$ python -q
>>> import numpy as np
>>> np.set_printoptions(precision=2, suppress=True, linewidth=200, sign=" ")
>>> arr = np.array([[4, 4, -5, 3, -2, -3, 1, 0, 3],
...     [-2, 5, -4, -4, -2, 4, 4, 4, -1],
...     [3, 1, 4, 5, -3, -2, 2, -5, -5],
...     [-3, -1, -1, -5, -1, -5, 4, -3, 3],
...     [-5, 4, 2, 5, 3, 4, 2, 2, 5],
...     [1, -4, 1, -4, 1, -1, -1, -4, 1]])
>>> T = np.stack([arr, 2 * arr, arr[::-1]])
>>> (T @ arr.T).shape
(3, 6, 6)
>>> T.shape
(3, 6, 9)
>>> np.linalg.matrix_rank(T)
array([ 6,  6,  6])
>>> T.sum(axis=0)
array([[ 13,   8, -14,   5,  -5, -10,   2,  -4,  10],
       [-11,  19, -10,  -7,  -3,  16,  14,  14,   2],
       [  6,   2,  11,  10, -10, -11,  10, -18, -12],
       [ -6,  -2,   1, -10,  -6, -17,  14, -14,   4],
       [-17,  17,   2,  11,   7,  16,  10,  10,  14],
       [  7,  -8,  -2,  -9,   1,  -6,  -2, -12,   6]])
>>> np.linalg.matrix_rank(T.reshape(3, -1))
np.int64(2)
>>> other = arr[0, 0] * arr[1:] - np.outer(arr[1:, 0], arr[0])
>>> other
array([[  0,  28, -26, -10, -12,  10,  18,  16,   2],
       [  0,  -8,  31,  11,  -6,   1,   5, -20, -29],
       [  0,   8, -19, -11, -10, -29,  19, -12,  21],
       [  0,  36, -17,  35,   2,   1,  13,   8,  35],
       [  0, -20,   9, -19,   6,  -1,  -5, -16,   1]])
>>> arr[:, 0] / arr[0, 0]
array([ 1.  , -0.5 ,  0.75, -0.75, -1.25,  0.25])
